$ python -q
>>> import numpy as np
>>> from numpy import linalg as LA
>>> np.set_printoptions(precision=3, suppress=True, linewidth=100, legacy="1.25")
>>> J = np.load("a.npy")
>>> J
array([[-2.7,  1. , -9. , -9. ],
       [-4. , -2.7,  1. , -3. ],
       [-1. ,  2. ,  5.3, -8. ],
       [-3. ,  1. , -9. , -8.7]])
>>> O = J.astype(float).copy()
>>> for j in range(4):
...     O[:, j] -= O[:, :j] @ (O[:, :j].T @ O[:, j])
...     O[:, j] /= LA.norm(O[:, j])
... 
>>> np.round(O.T @ O, 3) + 0
array([[1., 0., 0., 0.],
       [0., 1., 0., 0.],
       [0., 0., 1., 0.],
       [0., 0., 0., 1.]])
>>> np.round(O.T @ J, 3) + 0
array([[ 5.77 ,  0.537,  7.279, 12.202],
       [ 0.   ,  3.606, -3.886, -8.918],
       [ 0.   ,  0.   , 11.091, -0.863],
       [ 0.   ,  0.   ,  0.   ,  0.733]])
>>> X = np.load("x.npy")
>>> X
array([[ 5.987,  5.331, -6.626,  3.404],
       [ 5.254,  6.272, -5.371,  3.03 ],
       [ 6.663,  6.077, -6.264,  3.235],
       [ 6.705,  6.363, -7.298,  3.224],
       [ 5.87 ,  7.391, -6.808,  1.565],
       [ 5.228,  5.468, -6.173,  3.81 ],
       [ 5.434,  5.541, -6.194,  3.527],
       [ 7.411,  7.853, -7.714,  2.089],
       [ 7.465,  6.681, -7.766,  3.63 ],
       [ 5.976,  5.099, -5.51 ,  3.485],
       [ 7.114,  4.171, -4.433,  2.889],
       [ 6.208,  7.686, -5.019,  4.249],
       [ 6.486,  6.461, -5.04 ,  3.028],
       [ 7.273,  3.418, -5.816,  3.129],
       [ 6.237,  5.032, -5.549,  2.656],
       [ 5.17 ,  5.456, -7.161,  3.963],
       [ 7.922,  7.224, -7.202,  4.832],
       [ 4.861,  6.898, -5.295,  4.858],
       [ 5.901,  6.789, -5.049,  2.847],
       [ 5.831,  7.709, -7.313,  1.558],
       [ 7.305,  6.683, -5.273,  3.015],
       [ 7.104,  7.058, -5.106,  2.146]])
>>> C2 = X.T @ X
>>> C2
array([[ 899.262,  867.127, -851.859,  442.578],
       [ 867.127,  877.463, -839.45 ,  432.7  ],
       [-851.859, -839.45 ,  837.142, -426.005],
       [ 442.578,  432.7  , -426.005,  240.015]])
>>> (X @ X.T).shape
(22, 22)
>>> np.diag(C2)
array([899.262, 877.463, 837.142, 240.015])
>>> round(float(np.trace(C2)), 3), np.round((X ** 2).sum(), 3)
(2853.881, 2853.881)
>>> np.allclose(C2, C2.T)
True
>>> LA.matrix_rank(C2)
4
>>> LA.svd(X, compute_uv=False) ** 2
array([2798.146,   23.323,   17.337,   15.075])
>>> E = np.array([[7, 1, 6], [0, 7, 7], [0, 0, 6]])
>>> E
array([[7, 1, 6],
       [0, 7, 7],
       [0, 0, 6]])
>>> rng = np.random.default_rng(3810)
>>> M2 = E + rng.integers(-2, 3, (3, 1)) @ rng.integers(-2, 3, (1, 3))
>>> M2
array([[11,  3,  4],
       [ 0,  7,  7],
       [ 2,  1,  5]])
>>> np.abs(M2 - E).sum(axis=1)
array([8, 0, 4])
>>> O, V = LA.qr(E[:, :2])[0], LA.qr(E[:, 2:])[0]
>>> sigma = LA.svd(O.T @ V, compute_uv=False)
>>> sigma
array([0.838])
>>> (sigma > 0.9).sum()
0
>>> round(LA.norm(O @ O.T - V @ V.T, 2), 3)
1.0
>>> np.degrees(np.arccos(sigma.clip(0, 1)))
array([33.056])
>>> z = rng.permutation(4)
>>> z
array([2, 3, 0, 1])
>>> M2 = J[z][:, z]
>>> np.diag(M2)
array([ 5.3, -8.7, -2.7, -2.7])
>>> M2
array([[ 5.3, -8. , -1. ,  2. ],
       [-9. , -8.7, -3. ,  1. ],
       [-9. , -9. , -2.7,  1. ],
       [ 1. , -3. , -4. , -2.7]])
>>> round(float(LA.det(M2)), 3), np.round(LA.det(J[z]), 3)
(169.088, 169.088)
